% python3 -q
>>> import numpy as np
>>> import numpy.linalg as la
>>> np.set_printoptions(suppress=True, linewidth=160)
>>> arr = np.loadtxt("layer4.csv", delimiter=",")
>>> arr.round(2) + 0
array([[ 0.  , -0.07, -0.02],
       [ 2.91,  2.13,  2.09],
       [ 0.13,  0.07, -0.03],
       [ 0.04, -0.04, -0.19],
       [ 0.04, -0.01,  0.08]])
>>> x = np.array([1, -3, -3])
>>> target = arr @ x
>>> c, lr = np.zeros(3), 1 / la.norm(arr, 2) ** 2
>>> for i in range(30):
...     c -= lr * arr.T @ (arr @ c - target)
...     if i % 5 == 0: print(i, round(la.norm(arr @ c - target), 2))
... 
0 0.62
5 0.61
10 0.6
15 0.6
20 0.59
25 0.58
>>> round(la.cond(arr), 2)
np.float64(56.64)
>>> x = np.array([2, 2, 3])
>>> h1 = np.maximum(arr @ x, 0)
>>> np.round(arr * (h1 > 1e-9)[:, None], 2)
array([[ 0.  , -0.  , -0.  ],
       [ 2.91,  2.13,  2.09],
       [ 0.13,  0.07, -0.03],
       [ 0.  , -0.  , -0.  ],
       [ 0.04, -0.01,  0.08]])
>>> np.round(np.maximum(arr @ x, 0) - np.maximum(-arr @ x, 0), 2)
array([-0.22, 16.36,  0.3 , -0.58,  0.3 ])
>>> np.round(np.maximum(arr @ (3 * x), 0), 2)
array([ 0.  , 49.07,  0.9 ,  0.  ,  0.9 ])
>>> np.round(np.tanh(arr @ x), 2)
array([-0.21,  1.  ,  0.29, -0.52,  0.29])
>>> np.round(arr.T @ h1, 2)
array([47.59, 34.86, 34.27])
>>> np.flatnonzero(h1 > 1e-9)
array([1, 2, 4])
>>> proj = arr @ la.solve(arr.T @ arr, arr.T)
>>> np.round(np.trace(proj), 2)
np.float64(3.0)
>>> np.round(la.eigvalsh(proj), 2) + 0
array([0., 0., 1., 1., 1.])
>>> A = np.loadtxt("case11.csv", delimiter=",")
>>> A
array([[ 1.,  1.,  1.,  1., -1., -1., -1., -1.],
       [ 1.,  1., -1., -1.,  1.,  1., -1., -1.],
       [ 1.,  1., -1., -1., -1., -1.,  1.,  1.],
       [ 1.,  1.,  1.,  1.,  1.,  1.,  1.,  1.],
       [ 1., -1., -1.,  1.,  1., -1., -1.,  1.],
       [ 1., -1.,  1., -1.,  1., -1.,  1., -1.],
       [ 1., -1.,  1., -1., -1.,  1., -1.,  1.]])
>>> f = np.array([-8, -7, 6])
>>> np.correlate(A[5], A[2], "full")
array([ 1.,  0., -1.,  0., -1.,  0.,  1.,  0., -1.,  0.,  1.,  0.,  1.,  0., -1.])
>>> np.cross(A[5, :3], A[2, :3])
array([0., 2., 2.])
>>> np.convolve(A[5], f)
array([-8.,  1.,  5., -5.,  5., -5.,  5., -5., 13., -6.])
>>> W0 = np.load("run0.npy")
>>> W0
array([[-2,  0, -2,  0,  0,  0],
       [-2, -2, -4,  0,  0,  0],
       [ 0, -4, -2,  0,  0,  0],
       [-1,  0, -1, -3,  0, -3],
       [-1, -1, -2, -3, -3, -6],
       [ 0, -2, -1,  0, -6, -3]])
>>> Q, vecs = la.qr(W0[:, :1])[0], la.qr(W0[:, 1:])[0]
>>> sv = la.svd(Q.T @ vecs, compute_uv=False)
>>> np.round(la.norm(Q @ Q.T - vecs @ vecs.T, 2), 2)
np.float64(1.0)
>>> np.round(np.degrees(np.arccos(sv.clip(0, 1))), 2)
array([9.73])
>>> (sv > 0.9).sum()
np.int64(1)
>>> rng = np.random.default_rng(860813)
>>> z = rng.permutation(6)
>>> A2 = W0[:, z] * rng.choice([-1, 1], 6)
>>> A2
array([[ 0,  0,  0,  0,  2,  2],
       [ 0,  0,  2,  0,  2,  4],
       [ 0,  0,  4,  0,  0,  2],
       [-3, -3,  0,  0,  1,  1],
       [-6, -3,  1,  3,  1,  2],
       [-3,  0,  2,  6,  0,  1]])
>>> U, _, Vt = la.svd(W0.T @ A2)
>>> np.round(la.lstsq(W0, A2)[0], 2) + 0
array([[ 0.,  0.,  0.,  0., -1.,  0.],
       [ 0.,  0., -1.,  0.,  0.,  0.],
       [ 0.,  0.,  0.,  0.,  0., -1.],
       [ 0.,  1.,  0.,  0.,  0.,  0.],
       [ 0.,  0.,  0., -1.,  0.,  0.],
       [ 1.,  0.,  0.,  0.,  0.,  0.]])
>>> np.round(U @ Vt, 2) + 0
array([[ 0.,  0.,  0.,  0., -1.,  0.],
       [ 0.,  0., -1.,  0.,  0.,  0.],
       [ 0.,  0.,  0.,  0.,  0., -1.],
       [ 0.,  1.,  0.,  0.,  0.,  0.],
       [ 0.,  0.,  0., -1.,  0.,  0.],
       [ 1.,  0.,  0.,  0.,  0.,  0.]])
>>> round(la.norm(A[0] - A[5]), 2)
np.float64(4.0)
>>> np.round(la.norm(A, "nuc"), 2)
np.float64(19.8)
>>> np.round(la.norm(A, 2), 2)
np.float64(2.83)
>>> A2 = la.invert(W0)
Traceback (most recent call last):
  File "<python-input-44>", line 1, in <module>
    A2 = la.invert(W0)
         ^^^^^^^^^
AttributeError: module 'numpy.linalg' has no attribute 'invert'
>>> A2 = la.inv(W0)
>>> np.allclose(A2, W0.T)
False
>>> mat = np.load("mat.npy")
>>> mat
array([[ 0,  8, -9,  6,  7, -5],
       [ 0,  0, -4, -2, -2,  1],
       [ 0,  0,  0,  8,  3, -7],
       [ 0,  0,  0,  0,  6, -6],
       [ 0,  0,  0,  0,  0, -3],
       [ 0,  0,  0,  0,  0,  0]])
>>> # triangular: eigenvalues sit on the diagonal
>>> U, sv, Vt = la.svd(mat)
>>> vecs = Vt[:(sv > 1e-8).sum()]
>>> x = mat[3] + -2 * mat[1] + rng.integers(2) * np.eye(6)[5]
>>> x
array([ 0.,  0.,  8.,  4., 10., -7.])
>>> np.allclose(vecs.T @ vecs @ x, x)
True
>>> np.round(vecs.T @ vecs, 2) + 0
array([[0., 0., 0., 0., 0., 0.],
       [0., 1., 0., 0., 0., 0.],
       [0., 0., 1., 0., 0., 0.],
       [0., 0., 0., 1., 0., 0.],
       [0., 0., 0., 0., 1., 0.],
       [0., 0., 0., 0., 0., 1.]])
